% python3 -q
>>> import numpy as np
>>> import numpy.linalg as la
>>> np.set_printoptions(suppress=True, linewidth=100)
>>> def rd(a):
...     return np.round(a, 2) + 0
... 
>>> E = np.loadtxt("run15.csv", delimiter=",")
>>> print(E)
[[-0.74 -0.9  -0.93  0.53  0.4   0.99 -0.98 -1.  ]
 [ 0.38  0.5   0.93 -0.6   0.09 -0.96  0.97  1.  ]
 [-0.76 -0.82  0.89 -0.41 -0.95 -0.84 -0.45 -0.66]
 [ 0.24  0.03  0.96 -0.35 -0.96 -0.96  0.71  0.98]
 [ 0.82  0.88  0.3   0.77 -1.   -0.97 -0.88 -0.51]
 [-0.41 -0.51  0.41 -0.35  0.54  0.04  0.34  0.27]
 [-0.45  0.22 -0.03 -0.54  0.89 -0.62  0.68 -0.07]
 [-0.9  -0.87  0.49 -0.4  -0.79 -0.54 -0.79 -0.99]
 [ 0.16  0.16  1.   -0.49 -1.   -1.    0.7   0.99]
 [ 0.18  0.68 -1.    0.45  1.    0.99 -0.42 -0.98]
 [ 0.02 -0.48 -0.24  0.52 -0.89  0.69 -0.87 -0.84]
 [ 0.79  0.97  0.2   0.06 -0.85 -0.99  0.74  0.89]
 [-0.51 -0.21  0.82 -0.37 -0.96 -0.96 -0.11 -0.43]
 [ 0.02 -0.2  -0.48  0.09  0.81  0.81 -0.01 -0.04]
 [ 0.27  0.15 -0.85  0.52  0.37  0.89 -0.7  -0.83]
 [ 0.77  0.69 -0.7  -0.03  1.    0.93  0.95  0.99]
 [-0.54 -0.92 -0.81  0.56  0.32  1.   -0.96 -0.99]
 [-0.12 -0.79  0.58  0.19 -0.74  0.68 -0.52  0.28]
 [-0.29 -0.46  0.35 -0.6   0.99  0.6   0.9   0.95]
 [-0.16 -0.05 -0.46  0.    0.64  0.46 -0.12 -0.54]
 [ 0.51  0.76 -0.98  0.03  1.    0.98  0.82  0.53]
 [-0.84 -0.89  0.9  -0.77  0.7  -0.49  0.7   0.58]
 [-0.76 -0.96  0.96 -0.52 -0.79 -0.2  -0.01  0.6 ]
 [-0.51 -0.86 -0.56  0.71 -0.99  0.88 -0.99 -1.  ]
 [ 0.14 -0.12  0.51 -0.34  0.83  0.15  0.8   0.96]
 [ 0.12  0.94 -0.24 -0.64  0.93 -0.98  0.95  0.68]
 [-0.38 -0.54  0.98  0.07 -1.   -1.   -0.87 -0.65]
 [-0.18 -0.41 -0.98  0.7   0.71  0.99 -0.96 -1.  ]
 [ 0.75  0.91  0.04  0.58 -1.   -0.96 -0.61 -0.29]
 [ 0.08 -0.56  0.99  0.29 -1.   -0.99 -0.85  0.37]
 [-0.24 -0.74  0.96 -0.42 -0.81 -0.68  0.56  0.96]]
>>> Uu, s, Vh = la.svd(E, full_matrices=False)
>>> print(np.allclose(Uu * s @ Vh, E))
True
>>> print(rd(s))
[7.21 6.37 4.44 2.71 1.41 0.95 0.5  0.36]
>>> print(Uu.shape, s.shape, Vh.shape)
(31, 8) (8,) (8, 8)
>>> print(rd(np.abs(Vh[0])))
[0.04 0.07 0.49 0.26 0.27 0.55 0.34 0.44]
>>> print(np.abs(Uu[:, 0]).round(6).argmax())
27
>>> x0 = np.array([1, 0, 0, 1, 3, 0, 2, 3])
>>> print(E @ np.eye(8)[1])
[-0.9   0.5  -0.82  0.03  0.88 -0.51  0.22 -0.87  0.16  0.68 -0.48  0.97 -0.21 -0.2   0.15  0.69
 -0.92 -0.79 -0.46 -0.05  0.76 -0.89 -0.96 -0.86 -0.12  0.94 -0.54 -0.41  0.91 -0.56 -0.74]
>>> print((E @ x0).argmax())
15
>>> gram = np.cov(E, rowvar=False)
>>> print(rd(E.std(axis=0)))
[0.5  0.65 0.72 0.47 0.83 0.82 0.73 0.77]
>>> print(np.argsort(-E.std(axis=0).round(6), kind="stable"))
[4 5 7 6 2 1 0 3]
>>> print(rd(np.corrcoef(E.T)))
[[ 1.    0.86 -0.19  0.29  0.03 -0.08  0.27  0.35]
 [ 0.86  1.   -0.25  0.07  0.21 -0.2   0.4   0.28]
 [-0.19 -0.25  1.   -0.61 -0.58 -0.79  0.26  0.49]
 [ 0.29  0.07 -0.61  1.   -0.13  0.47 -0.76 -0.66]
 [ 0.03  0.21 -0.58 -0.13  1.    0.55  0.39  0.1 ]
 [-0.08 -0.2  -0.79  0.47  0.55  1.   -0.24 -0.35]
 [ 0.27  0.4   0.26 -0.76  0.39 -0.24  1.    0.87]
 [ 0.35  0.28  0.49 -0.66  0.1  -0.35  0.87  1.  ]]
>>> print(rd(gram))
[[ 0.25  0.28 -0.07  0.07  0.01 -0.03  0.1   0.14]
 [ 0.28  0.43 -0.12  0.02  0.12 -0.11  0.2   0.14]
 [-0.07 -0.12  0.54 -0.22 -0.36 -0.48  0.14  0.28]
 [ 0.07  0.02 -0.22  0.23 -0.05  0.19 -0.27 -0.25]
 [ 0.01  0.12 -0.36 -0.05  0.72  0.39  0.25  0.06]
 [-0.03 -0.11 -0.48  0.19  0.39  0.7  -0.15 -0.23]
 [ 0.1   0.2   0.14 -0.27  0.25 -0.15  0.56  0.51]
 [ 0.14  0.14  0.28 -0.25  0.06 -0.23  0.51  0.61]]
>>> print(gram.shape)
(8, 8)
>>> rng = np.random.default_rng(60824)
>>> other = E + rng.integers(-2, 3, (31, 4)) @ rng.integers(-2, 3, (4, 8))
>>> print(rd(other))
[[ -1.74 -12.9    1.07  -1.47  -3.6    1.99   4.02  -8.  ]
 [  5.38  10.5    1.93  -1.6    2.09   0.04  -1.03   7.  ]
 [  0.24 -10.82   3.89  -7.41  -6.95   0.16   3.55  -8.66]
 [  2.24   2.03   3.96   0.65  -0.96   3.04  -0.29   3.98]
 [  0.82   8.88  -3.7    2.77   3.    -4.97  -2.88   3.49]
 [ -6.41  -8.51  -2.59  -3.35  -2.46  -3.96   0.34  -7.73]
 [  0.55   4.22   1.97  -0.54   0.89   2.38  -2.32   2.93]
 [ -3.9   -2.87  -4.51   5.6    3.21  -5.54   2.21  -0.99]
 [  3.16  -7.84   7.    -6.49  -7.     4.     3.7   -4.01]
 [ -1.82  -5.32   0.     4.45   1.     2.99   1.58  -1.98]
 [ -1.98  -4.48  -5.24   4.52   2.11  -5.31   4.13  -2.84]
 [ -0.21   2.97  -0.8   -0.94  -0.85  -1.99  -1.26   0.89]
 [ -1.51  -6.21  -4.18   1.63   1.04  -7.96   6.89  -4.43]
 [ -5.98  -0.2   -5.48   5.09   3.81  -3.19  -2.01  -0.04]
 [  3.27   6.15   3.15  -1.48  -0.63   5.89  -4.7    3.17]
 [ -0.23  -3.31  -3.7   -3.03   0.    -4.07   3.95  -4.01]
 [ -0.54   3.08   5.19  -3.44  -3.68   9.    -8.96   1.01]
 [  5.88  -4.79   6.58  -8.81  -6.74   4.68   2.48  -3.72]
 [  5.71  -0.46   5.35  -5.6   -2.01   4.6    2.9    0.95]
 [  0.84  -0.05   3.54  -1.    -1.36   5.46  -2.12   0.46]
 [ -3.49  -5.24   1.02   4.03   0.     4.98  -0.18  -0.47]
 [ -3.84 -14.89  -0.1   -3.77  -3.3   -3.49   6.7   -9.42]
 [ -4.76  -2.96  -2.04  -4.52  -2.79  -4.2   -2.01  -4.4 ]
 [  2.49  -4.86   3.44  -4.29  -4.99   3.88   1.01  -4.  ]
 [  4.14  -4.12   0.51  -1.34   0.83  -1.85   7.8   -1.04]
 [ -1.88  -3.06   0.76  -7.64  -4.07  -0.98  -1.05  -5.32]
 [  2.62   7.46  -1.02  -1.93   1.    -4.    -1.87   2.35]
 [ -0.18  -0.41  -0.98   0.7    0.71   0.99  -0.96  -1.  ]
 [  4.75   8.91   4.04   3.58   1.     5.04  -3.61   7.71]
 [  1.08  -8.56   0.99   2.29  -1.    -1.99   6.15  -2.63]
 [  3.76   1.26   2.96   0.58   0.19   1.32   2.56   3.96]]
>>> print(rd(la.svd(other - E, compute_uv=False)))
[47.35 36.04 19.28 17.92  0.    0.    0.    0.  ]
>>> C = other[[15, 22]].astype(float)
>>> for _ in range(5):
...     idx = la.norm(other[:, None] - C, axis=-1).argmin(axis=1)
...     C = np.array([other[idx == j].mean(axis=0) for j in range(2)])
... 
>>> print(idx)
[0 1 0 1 1 0 1 0 0 0 0 1 0 1 1 0 1 0 1 1 0 0 0 0 0 0 1 1 1 0 1]
>>> print(rd(C))
[[-0.86 -6.51  0.17 -1.74 -2.04 -0.98  3.02 -4.33]
 [ 1.64  3.88  1.44 -0.23  0.23  1.69 -1.9   2.63]]
>>> print(np.bincount(idx))
[17 14]
>>> print(rd(C[1] - C[0]))
[ 2.5  10.4   1.27  1.52  2.27  2.67 -4.91  6.97]
>>> W0 = np.loadtxt("a.csv", delimiter=",")
>>> print(W0)
[[5. 0. 0. 0. 0. 4. 0.]
 [0. 5. 0. 0. 0. 0. 4.]
 [0. 0. 5. 4. 4. 0. 0.]
 [0. 0. 4. 5. 4. 0. 0.]
 [0. 0. 4. 4. 5. 0. 0.]
 [4. 0. 0. 0. 0. 5. 0.]
 [0. 4. 0. 0. 0. 0. 5.]]
>>> # equal to its transpose
>>> print(np.allclose(W0, W0.T))
True
>>> print(W0 @ W0)
[[41.  0.  0.  0.  0. 40.  0.]
 [ 0. 41.  0.  0.  0.  0. 40.]
 [ 0.  0. 57. 56. 56.  0.  0.]
 [ 0.  0. 56. 57. 56.  0.  0.]
 [ 0.  0. 56. 56. 57.  0.  0.]
 [40.  0.  0.  0.  0. 41.  0.]
 [ 0. 40.  0.  0.  0.  0. 41.]]
>>> print(rd(la.det(W0)))
1053.0
